>>> import numpy as np
>>> np.set_printoptions(precision=2, suppress=True, linewidth=160, sign=" ")
>>> F = np.load("mat.npy")
>>> print(F)
[[ 0.  0.  0.  0.  0. -2.  0.]
 [ 0.  0.  0.  0.  0. -1. -2.]
 [ 0.  0.  0.  0.  0. -1.  2.]
 [ 0.  0.  0.  0.  0. -2.  0.]
 [ 0.  0.  0.  0.  0. -2.  0.]
 [-2. -1. -1. -2. -2.  0.  0.]
 [ 0. -2.  2.  0.  0.  0.  0.]]
>>> ev, evecs = np.linalg.eigh(F)
>>> x = np.array([0, 0, 4, 4, 0, 0, 3])
>>> print(round(x @ F @ x / (x @ x), 2), round(float(ev[0]), 2), round(float(ev[-1]), 2))
1.17 -3.74 3.74
>>> print((np.sign(evecs[:, -1].round(6)) == np.sign(evecs[0, -1].round(6))).astype(int))
[ 1  1  1  1  1  0  0]
>>> U, sigma, vt = np.linalg.svd(F)
>>> print(sigma.round(2) + 0)
[ 3.74  3.74  2.83  2.83  0.    0.    0.  ]
>>> Y = U[:, :4] @ np.diag(sigma[:4]) @ vt[:4]
>>> print(round(np.linalg.norm(F - Y) / np.linalg.norm(F), 2))
0.0
>>> print(np.round(np.abs(F - Y).max(), 2))
0.0
>>> print(round(np.linalg.norm(F - Y, 2), 2), round(float(sigma[4]), 2))
0.0 0.0
>>> print(np.linalg.matrix_rank(Y))
4
>>> X = np.loadtxt("data.csv", delimiter=",")
>>> print(X)
[[  0.18  -9.78   5.71  -0.41  -2.08  -0.39]
 [ -0.03  -4.63   1.18  -0.19  -1.19  -0.74]
 [  0.04 -18.93  -6.29   0.65   1.04   0.53]
 [  0.02  21.17  -5.77  -0.45  -1.47   1.64]
 [ -0.2   -3.93   0.16   0.12  -4.27   0.79]
 [ -0.18 -17.45  -6.17  -0.62  -1.88  -0.92]
 [ -0.02  10.95  -8.98   0.5    1.87  -0.99]
 [ -0.06 -14.01  -0.08   0.21  -4.63  -1.12]
 [ -0.13   5.83  -4.4    0.52   2.75   0.5 ]
 [  0.02  -1.84   0.6   -0.62   3.1   -2.21]
 [ -0.42 -10.87   8.9   -0.07  -0.65   0.29]
 [  0.22 -16.69   3.68  -1.1    0.5    0.46]
 [  0.35  -9.66   8.23  -0.73  -0.72   0.95]
 [ -0.34 -12.2   -3.54  -0.05  -2.56   1.84]
 [  0.01  -1.42  -3.81   0.     0.79   2.34]
 [  0.24   5.86  -2.22  -1.26  -0.28  -0.24]
 [ -0.08  -0.77   5.94  -1.56   1.03  -0.1 ]
 [  0.22 -17.9    5.99   0.9   -3.81  -0.57]
 [  0.15   6.56  -6.07   0.98  -1.81  -0.95]
 [ -0.4    7.69   7.08  -0.25  -0.02  -0.21]
 [  0.35  10.01   1.06   0.34   1.54  -0.69]
 [  0.12  19.57  -1.14  -0.29   8.16  -0.21]
 [  0.35  -2.06   7.23  -0.27  -1.23   0.91]
 [ -0.13  20.28   1.25  -0.11  -2.28  -0.65]
 [ -0.07  -8.35  -8.84  -0.15   2.4   -0.21]
 [ -0.05  -9.06  -0.88   0.54   2.62  -0.66]
 [  0.24 -12.6    0.48   0.68   2.49  -1.2 ]
 [ -0.41  -0.68  -1.6   -0.62   4.41   2.23]
 [  0.69  11.41  -8.67  -0.46   1.4    0.52]
 [  0.26   0.53  -1.03   0.35   1.36   1.29]
 [  0.28  -5.12   0.63  -0.47  -0.95  -0.08]
 [ -0.4    8.44   5.84   0.22   0.35   0.55]
 [  0.54  -3.57   0.18  -1.2    0.2    0.82]
 [ -0.16   9.03  -1.08   0.62   0.22  -2.2 ]
 [ -0.2  -14.9    2.12  -1.24  -0.25   2.52]
 [  0.35  17.06   7.9    0.74   3.84  -0.05]
 [ -0.22  -7.2    1.63  -0.62   0.06   1.6 ]
 [  0.32  14.24  -0.64  -0.46   2.25   0.19]
 [ -0.02   4.99   0.48   1.6   -2.16   0.16]
 [  0.29  -4.23   0.46   0.7   -3.82   2.39]
 [  0.14  -6.16   0.52  -0.04  -1.03   0.23]]
>>> theta = np.radians(72)
>>> R = np.eye(6)
>>> R[0, 0] = R[4, 4] = np.cos(theta)
>>> R[0, 4], R[4, 0] = -np.sin(theta), np.sin(theta)
>>> print(R)
[[ 0.31  0.    0.    0.   -0.95  0.  ]
 [ 0.    1.    0.    0.    0.    0.  ]
 [ 0.    0.    1.    0.    0.    0.  ]
 [ 0.    0.    0.    1.    0.    0.  ]
 [ 0.95  0.    0.    0.    0.31  0.  ]
 [ 0.    0.    0.    0.    0.    1.  ]]
>>> Y = X @ R.T
>>> print(np.linalg.svd(X, compute_uv=False), np.linalg.svd(Y, compute_uv=False))
[ 71.63  29.99  14.95   7.47   4.06   1.69] [ 71.63  29.99  14.95   7.47   4.06   1.69]
